$ python -q
>>> import numpy as np
>>> np.set_printoptions(suppress=True, linewidth=140)
>>> rd = lambda a: np.round(a, 3) + 0
>>> J = np.load("layer2.npy")
>>> print(J)
[[ 1.011  1.028  0.054  1.003  2.965 -2.955  1.016]
 [ 1.047  0.998  0.027  1.036  2.989 -3.009  1.011]
 [ 1.087  0.95   0.024  1.025  2.999 -3.012  1.068]
 [ 0.975  0.948  0.022  1.028  2.989 -3.08   1.006]
 [ 0.995  1.061 -0.071  1.029  3.028 -2.966  1.057]
 [ 1.01   0.974 -0.047  1.018  3.01  -2.978  0.945]
 [ 1.011  0.999 -0.012  1.042  3.013 -2.896  1.024]
 [ 0.967  1.034  0.05   1.054  2.953 -2.98   1.077]
 [ 1.003  1.056  0.005  0.937  2.948 -2.945  1.03 ]
 [ 0.941  1.065  0.003  1.053  3.077 -3.05   0.986]
 [ 0.985  0.984 -0.048  0.994  2.949 -3.078  1.12 ]
 [ 1.068  0.972  0.006  0.996  3.033 -2.928  0.96 ]
 [ 0.931  1.031  0.035  1.028  3.1   -3.085  1.003]
 [ 1.056  1.05   0.109  0.979  3.049 -3.     0.995]
 [ 1.034  1.023 -0.019  0.898  3.006 -3.011  0.976]
 [ 0.993  1.082  0.009  1.025  3.041 -3.054  1.015]
 [ 0.96   1.04   0.021  0.993  2.989 -3.03   1.005]
 [ 0.054  2.942  0.975 -1.935  0.958 -1.059  1.07 ]
 [-0.048  2.969  0.989 -1.975  0.967 -0.982  1.094]
 [-0.05   2.951  1.043 -1.952  1.022 -1.01   1.007]
 [-0.043  2.963  1.01  -2.008  1.061 -0.956  1.048]
 [-0.064  3.02   0.977 -2.002  0.995 -1.002  1.017]
 [ 0.042  2.923  1.071 -2.096  1.04  -0.959  1.008]
 [ 0.069  2.976  0.972 -2.003  1.    -1.008  1.03 ]
 [-0.028  2.995  0.997 -1.972  0.919 -1.024  1.014]
 [ 0.027  3.025  1.071 -2.024  1.003 -1.033  1.028]
 [-0.076  2.988  0.998 -2.016  1.076 -0.835  1.022]
 [-0.02   2.912  0.963 -1.984  1.001 -0.967  0.971]
 [ 0.022  3.042  1.076 -1.973  0.987 -1.01   0.939]
 [-0.063  2.973  1.015 -2.022  0.967 -1.015  1.033]
 [ 0.01   3.05   1.005 -2.011  1.009 -0.98   0.964]
 [ 0.031  2.98   1.042 -1.953  1.003 -0.966  0.98 ]
 [-0.014  2.968  1.046 -2.038  0.882 -1.088  0.992]
 [ 0.104  3.027  1.052 -1.843  1.018 -1.058  0.991]]
>>> idx = J[:, 0] > np.median(J[:, 0])
>>> r0 = J[idx].mean(axis=0) - J[~idx].mean(axis=0)
>>> print(rd(r0))
[ 1.007 -1.965 -1.008  2.997  2.014 -2.006  0.005]
>>> print(np.argsort(-np.abs(r0).round(6), kind="stable"))
[3 4 5 1 2 0 6]
>>> print((((J - J.mean(axis=0)) @ r0 > 0) == idx).mean())
1.0
